$ python -q
>>> import numpy as np
>>> np.set_printoptions(suppress=True, linewidth=120)
>>> rd = lambda a: np.round(a, 1) + 0
>>> J = np.loadtxt("x.csv", delimiter=",")
>>> J
array([[  0.,  -4.,   1.,  -2., -10.,  -3.,   9.,  11.,  11., -10.,  -6.,  -3.,   1.,  13.],
       [  4.,   0.,  11.,   1.,  -9.,  -9.,  -2.,  -2., -10.,   4.,  -4.,   9., -16.,  -2.],
       [ -1., -11.,   0.,   3.,   2.,  11.,   1.,  -8.,   0.,   2.,   0.,  -9.,   3.,   3.],
       [  2.,  -1.,  -3.,   0.,  -2.,  -9.,   2.,  15.,  -7.,   1.,   0.,  -7.,  -1.,   7.],
       [ 10.,   9.,  -2.,   2.,   0.,   2.,  12.,  -1.,   9.,  -6., -10.,  -5.,  -1.,  -3.],
       [  3.,   9., -11.,   9.,  -2.,   0.,  -5.,   3.,  -4.,  10.,  -7.,  -7.,  -7.,  -2.],
       [ -9.,   2.,  -1.,  -2., -12.,   5.,   0.,  -3.,  -6.,   1.,  10.,  -2.,   5.,  11.],
       [-11.,   2.,   8., -15.,   1.,  -3.,   3.,   0.,  -8., -10.,  -3., -13.,   6., -10.],
       [-11.,  10.,   0.,   7.,  -9.,   4.,   6.,   8.,   0.,   0.,   5.,  -1., -14.,  -5.],
       [ 10.,  -4.,  -2.,  -1.,   6., -10.,  -1.,  10.,   0.,   0.,   1.,   3.,  -8., -11.],
       [  6.,   4.,   0.,   0.,  10.,   7., -10.,   3.,  -5.,  -1.,   0., -12., -10.,  -1.],
       [  3.,  -9.,   9.,   7.,   5.,   7.,   2.,  13.,   1.,  -3.,  12.,   0.,  -1.,  -4.],
       [ -1.,  16.,  -3.,   1.,   1.,   7.,  -5.,  -6.,  14.,   8.,  10.,   1.,   0., -12.],
       [-13.,   2.,  -3.,  -7.,   3.,   2., -11.,  10.,   5.,  11.,   1.,   4.,  12.,   0.]])
>>> x = np.array([2, 1, 0, -2, 0, 2, -2, 2, 1, -1, -1, 1, 2, 2])
>>> target = J @ x
>>> target
array([ 50., -49., -14.,   8.,  15., -19.,   5., -18., -58., -16.,  18.,   1.,  -3.,  57.])
>>> rd(np.linalg.solve(J, target))
array([ 2.,  1.,  0., -2.,  0.,  2., -2.,  2.,  1., -1., -1.,  1.,  2.,  2.])
>>> F = np.loadtxt("sample4.csv", delimiter=",")
>>> rd(F)
array([[ 0. ,  0.3,  0.3,  0.1,  0. , -0.4,  0.1, -0.1, -0.2, -0.1, -0.2,  0.4, -0.6,  0.2, -0.2,  0.2],
       [ 0.1, -0.4,  0. ,  0.1,  0. ,  0.1,  0. ,  0.5,  0. , -0.5,  0. ,  0.4, -0.1, -0.1,  0.1, -0.2],
       [ 0.1,  0.2, -0.5, -0.2, -0.1, -0.2, -0.3,  0. , -0.1, -0.1, -0.2,  0.1,  0. ,  0.1,  0.6,  0.1],
       [ 0.4, -0.2,  0.1, -0.3, -0.1, -0.2,  0.1, -0.1,  0. ,  0. , -0.3, -0.3, -0.1,  0.3,  0. , -0.5],
       [-0.1, -0.1, -0.4,  0.2, -0.2,  0.3,  0.2,  0.3, -0.3,  0.5, -0.1,  0. , -0.3,  0.1, -0.1, -0.1],
       [ 0.3,  0. , -0.1,  0. ,  0.5, -0.1, -0.2,  0.3,  0.2,  0.1, -0.4, -0.1,  0.2,  0. , -0.4,  0.3],
       [ 0.2, -0.1,  0.2, -0.1,  0.3,  0.1, -0.4, -0.1, -0.5,  0.1,  0.1, -0.1, -0.3, -0.4,  0.1, -0.1],
       [-0.1, -0.1, -0.4,  0.2,  0.3,  0.2,  0.2, -0.5, -0.2, -0.5, -0.3, -0.1,  0. ,  0. , -0.1,  0. ],
       [-0.4,  0. ,  0.2, -0.3,  0.2,  0.3, -0.1,  0.3, -0.2, -0.2,  0. , -0.3,  0. ,  0.5,  0.1,  0.2],
       [ 0.3,  0.3,  0.3,  0.3,  0.2,  0. ,  0.3,  0.1, -0.4,  0. , -0.1,  0.1,  0.4,  0.1,  0.3, -0.2],
       [ 0. , -0.6,  0.2,  0.3, -0.1,  0. , -0.1, -0.1,  0. ,  0.3, -0.2,  0. ,  0. ,  0.1,  0.3,  0.4],
       [-0.2,  0.2,  0.2,  0.4,  0.3,  0.1, -0.1,  0. ,  0.5,  0.1, -0.2, -0.1, -0.3, -0.1,  0.3, -0.3],
       [ 0.3, -0.1, -0.2,  0.2,  0.4,  0.1, -0.1, -0.2,  0.1,  0.1,  0.5,  0.2, -0.1,  0.5,  0. ,  0. ],
       [-0.3, -0.2, -0.1, -0.2,  0.5, -0.5,  0.5,  0.1,  0. ,  0.2,  0.1, -0.1, -0.1, -0.1,  0.2, -0.1],
       [ 0.4,  0.1,  0. , -0.2, -0.1,  0.4,  0.4,  0.1,  0.2, -0.1,  0.1, -0.2, -0.3, -0.2,  0.3,  0.4],
       [ 0.1,  0. , -0.1,  0.5, -0.1, -0.4, -0.1,  0.3, -0.1, -0.2,  0.3, -0.6, -0.1,  0. ,  0. ,  0.1]])
>>> r0 = np.array([2, 3, 0, 0, 2, 3, 3, 2, 0, 1, 3, 0, 0, 3, 3, 1])
>>> Y = F + np.outer(r0, np.eye(16)[0])
>>> rd(np.linalg.det(Y) / np.linalg.det(F)), rd(1 + np.linalg.solve(F, r0)[0])
(np.float64(3.2), np.float64(3.2))
>>> np.linalg.matrix_rank(Y - F)
np.int64(1)
>>> np.linalg.matrix_rank(np.linalg.inv(Y) - np.linalg.inv(F), tol=1e-8)
np.int64(1)
>>> np.allclose(F @ F.T, F.T @ F)
True
>>> rd(np.linalg.det(F))
np.float64(-1.0)
>>> r0 = np.array([3, 2, 0])
>>> rd(np.correlate(F[11], F[2], "full"))
array([ 0. , -0.1,  0.1,  0.2,  0.3,  0.3,  0.1,  0. ,  0. ,  0.3,  0. , -0.2, -0.2, -0.4, -0.4,  0. , -0.3, -0.2,
        0. ,  0.1,  0. , -0.2,  0.3,  0.1,  0.1,  0.2, -0.1, -0.2,  0.2,  0. ,  0. ])
>>> rd(np.cross(F[11, :3], F[2, :3]))
array([-0.1, -0.1, -0.1])
>>> rd(np.convolve(F[11], r0))
array([-0.5,  0.3,  0.9,  1.5,  1.6,  1. , -0.1, -0.2,  1.5,  1.1, -0.6, -0.7, -1.1, -0.9,  0.9, -0.3, -0.7,  0. ])
>>> F[16]
Traceback (most recent call last):
  File "<python-input-22>", line 1, in <module>
    F[16]
    ~^^^^
IndexError: index 16 is out of bounds for axis 0 with size 16
>>> np.count_nonzero(F)
np.int64(254)
>>> rd(np.linalg.svd(F, compute_uv=False))
array([1., 1., 1., 1., 1., 1., 1., 1., 1., 1., 1., 1., 1., 1., 1., 1.])
>>> rng = np.random.default_rng(76)
>>> X = np.array([[9, -7, 0, -2, 8, -9, -5, 0, -4, -7],
...     [5, 8, -4, -9, 9, 4, -1, 8, -1, 7],
...     [1, 8, -9, -8, -7, 2, 2, -2, 2, 5],
...     [7, -1, -4, -1, -8, 5, -1, -3, 3, 7],
...     [1, 7, 9, -6, 8, -6, 1, 2, 5, -6],
...     [5, -8, -5, -6, 6, 2, -6, -7, -5, 2],
...     [-5, 0, -8, -8, -4, 9, -7, 7, -3, 6],
...     [1, -1, -9, 2, -8, 9, 4, 0, -2, -5],
...     [7, -9, -7, 6, -7, 7, -1, 4, 9, 8],
...     [6, -7, 0, -6, 9, 1, 2, 9, -4, -7],
...     [-5, 1, -5, 1, -6, -5, -6, -7, -1, -5],
...     [-6, -3, 3, -3, -6, 2, 8, 9, 3, 6],
...     [-5, -2, 6, -3, 3, -2, -5, -3, -3, 1],
...     [-5, -1, -4, 8, -5, 1, 9, 4, -1, 7],
...     [-4, -3, -6, 9, 8, -5, -1, -3, -6, 9]]) * (rng.random((15, 10)) < 0.3)
>>> X
array([[ 0,  0,  0,  0,  8,  0,  0,  0, -4,  0],
       [ 5,  8,  0, -9,  0,  4, -1,  8,  0,  0],
       [ 0,  0,  0,  0,  0,  2,  0,  0,  0,  0],
       [ 7,  0, -4,  0,  0,  0, -1,  0,  3,  7],
       [ 0,  7,  0,  0,  0,  0,  0,  0,  0,  0],
       [ 0,  0,  0,  0,  0,  0,  0,  0,  0,  2],
       [-5,  0,  0,  0,  0,  9,  0,  0, -3,  0],
       [ 1, -1, -9,  0,  0,  9,  0,  0, -2, -5],
       [ 7, -9, -7,  6,  0,  7,  0,  0,  0,  0],
       [ 0,  0,  0, -6,  0,  0,  0,  0,  0,  0],
       [ 0,  1,  0,  0,  0, -5,  0, -7, -1,  0],
       [ 0,  0,  3, -3, -6,  0,  8,  9,  0,  0],
       [ 0,  0,  6,  0,  0, -2,  0, -3,  0,  1],
       [-5, -1,  0,  8,  0,  1,  0,  0,  0,  7],
       [ 0,  0,  0,  9,  8, -5, -1,  0, -6,  0]])
>>> Y = X / np.linalg.norm(X, axis=1, keepdims=True)
>>> cov = Y @ Y.T
>>> rd(np.linalg.norm(Y, axis=1))
array([1., 1., 1., 1., 1., 1., 1., 1., 1., 1., 1., 1., 1., 1., 1.])
>>> rd(cov[7])
array([ 0.1,  0.1,  0.6,  0. , -0.1, -0.4,  0.6,  1. ,  0.6,  0. , -0.4, -0.1, -0.8, -0.2, -0.2])
>>> Y = np.c_[X[:, :6] @ np.array([[-1, 4, -5, 1, -5, -3],
...     [4, -1, 5, 1, -4, -2],
...     [5, 4, -3, 2, -3, 2],
...     [-5, 4, -4, 1, -5, 2],
...     [5, 2, -1, -3, -4, -3],
...     [-3, 4, 1, -5, -2, 3]]), np.array([2, -2, 0, -2, -2, 1, -1, 1, -2, 2, -2, -1, 0, 0, 2])]
>>> Y
array([[  40,   16,   -8,  -24,  -32,  -24,    2],
       [  60,   -8,   55,  -16,  -20,  -37,   -2],
       [  -6,    8,    2,  -10,   -4,    6,    0],
       [ -27,   12,  -23,   -1,  -23,  -29,   -2],
       [  28,   -7,   35,    7,  -28,  -14,   -2],
       [   0,    0,    0,    0,    0,    0,    1],
       [ -22,   16,   34,  -50,    7,   42,   -1],
       [ -77,    5,   26,  -63,    8,    8,    1],
       [-129,   61,  -76,  -45,  -22,   16,   -2],
       [  30,  -24,   24,   -6,   30,  -12,    2],
       [  19,  -21,    0,   26,    6,  -17,   -2],
       [   0,  -12,    9,   21,   30,   18,   -1],
       [  36,   16,  -20,   22,  -14,    6,    0],
       [ -42,   17,  -11,   -3,  -13,   36,    0],
       [  10,   32,  -49,   10,  -67,  -21,    2]])
>>> rd(np.linalg.norm(np.linalg.qr(X)[0].T @ Y, axis=0) ** 2 / ((Y ** 2).sum(axis=0) + 1e-12))
array([1. , 1. , 1. , 1. , 1. , 1. , 0.8])
>>> np.linalg.matrix_rank(Y)
np.int64(7)
>>> rd(np.linalg.lstsq(X, Y[:, 0])[0])
array([-1.,  4.,  5., -5.,  5., -3.,  0.,  0.,  0.,  0.])
>>> q, vecs = np.linalg.qr(Y[:, :2])[0], np.linalg.qr(Y[:, 2:])[0]
>>> s = np.linalg.svd(q.T @ vecs, compute_uv=False)
>>> (s > 0.9).sum()
np.int64(1)
>>> rd(s)
array([1. , 0.8])
>>> feats, _ = np.linalg.qr(np.array([[-0.8, -0.3, 0.4, 1.2, 0.3, 0.5],
...     [1.8, -0.8, 1.0, 0.5, 0.6, -0.5],
...     [-1.5, 1.8, 1.5, -1.6, -0.4, 0.8],
...     [1.5, -0.9, 1.5, -0.6, -1.1, 1.1],
...     [-0.9, -1.0, -1.0, 0.6, 0.1, -1.6],
...     [-1.4, 1.3, -0.2, 2.4, 0.1, -0.3]]))
>>> rd(feats)
array([[-0.2, -0.4, -0.5, -0.4,  0.3, -0.6],
       [ 0.5,  0.1, -0.2, -0.4,  0.6,  0.4],
       [-0.4,  0.5, -0.6,  0.3,  0.2,  0.3],
       [ 0.4,  0. , -0.6,  0. , -0.7,  0. ],
       [-0.3, -0.7, -0.1,  0.1,  0. ,  0.6],
       [-0.4,  0.3,  0.1, -0.8, -0.3,  0.2]])
>>> x = np.array([3, 3, 2, 2, 1, 1])
>>> rd(np.abs(np.linalg.eigvals(feats)))
array([1., 1., 1., 1., 1., 1.])
>>> [p for p in range(1, 25) if np.allclose(np.linalg.matrix_power(feats, p), np.eye(6))]
[]
>>> rd(np.linalg.det(feats))
np.float64(-1.0)
>>> rd(np.linalg.inv(feats))
array([[-0.2,  0.5, -0.4,  0.4, -0.3, -0.4],
       [-0.4,  0.1,  0.5,  0. , -0.7,  0.3],
       [-0.5, -0.2, -0.6, -0.6, -0.1,  0.1],
       [-0.4, -0.4,  0.3,  0. ,  0.1, -0.8],
       [ 0.3,  0.6,  0.2, -0.7,  0. , -0.3],
       [-0.6,  0.4,  0.3,  0. ,  0.6,  0.2]])
>>> rd(feats.T @ (feats @ x))
array([3., 3., 2., 2., 1., 1.])
>>> rd(np.linalg.norm(x)), rd(np.linalg.norm(feats @ x))
(np.float64(5.3), np.float64(5.3))
>>> rd(np.sort(np.abs(np.degrees(np.angle(np.linalg.eigvals(feats))))))
array([  0. ,  81.5,  81.5, 115.2, 115.2, 180. ])
>>> 6 - np.linalg.matrix_rank(feats - np.eye(6), tol=1e-8)
np.int64(1)
>>> labels = rng.permutation(6)
>>> labels
array([2, 0, 5, 1, 4, 3])
>>> Y = feats[labels][:, labels]
>>> np.allclose(Y, feats)
False
>>> rd(np.diag(Y))
array([-0.6, -0.2,  0.2,  0.1,  0. ,  0. ])
>>> rd(np.linalg.det(Y)), rd(np.linalg.det(feats[labels]))
(np.float64(-1.0), np.float64(-1.0))
>>> rd(np.trace(Y))
np.float64(-0.6)
>>> rd(np.linalg.svd(feats, compute_uv=False))
array([1., 1., 1., 1., 1., 1.])
>>> rd(feats @ feats.T)
array([[1., 0., 0., 0., 0., 0.],
       [0., 1., 0., 0., 0., 0.],
       [0., 0., 1., 0., 0., 0.],
       [0., 0., 0., 1., 0., 0.],
       [0., 0., 0., 0., 1., 0.],
       [0., 0., 0., 0., 0., 1.]])
>>> K = np.load("dump.npy")
>>> K
array([[-30.4,  30.4,   0.2, -11.1, -11.2],
       [-30.4,  31.1,   1.7,  -8.6, -11.8],
       [-29.8,  30.1,   1.2, -10.2,  -7.6],
       [-31.1,  30.2,   0.9, -10.4,  -9.7],
       [-29. ,  32. ,   1.2, -10.5, -10.1],
       [-29.9,  29.9,  -1.6, -10.7,  -9.3],
       [-29.9,  30.3,   0.2,  -9.8, -10.5],
       [-29.3,  29.3,  -1.8,  -9.6,  -9.8],
       [-30.2,  30.4,   0.1, -10.5, -12.2],
       [-28.8,  32.4,  -0.1, -10.9, -10.2],
       [-28. ,  30.1,  -0.5, -10.5, -10.5],
       [-31.8,  30.4,   0.3,  -9.4, -11.9],
       [-30.4,  31.2,  -0.8,  -9.2, -11.3],
       [-30.9,  30. ,   0.4, -10.6,  -7.4],
       [-29.3,  29.2,  -0.8, -10.5, -10.6],
       [-29.4,  30.9,   1.5,  -9.9,  -8.2],
       [-27.8,  28.3,  -0.4, -10.8,  -9.5],
       [-32.4,  31.2,  -0.5,  -8.3, -11.3],
       [-28.8,  29.2,  -2.1,  -9.8,  -9.6],
       [-31.7,  31.4,  -0.4,  -9.5,  -9.3],
       [-29.6,  30.7,   0.4, -10.7,  -9.9],
       [-28.4,  30.3,   0.1,  -9.8, -11.4]])
>>> round(np.log10(np.linalg.cond(K)))
2
>>> [round(float(x), 1) for x in np.linalg.svd(K, compute_uv=False)[:3]]
[211.0, 6.0, 4.8]
>>> np.linalg.cond(K) > 100
np.False_
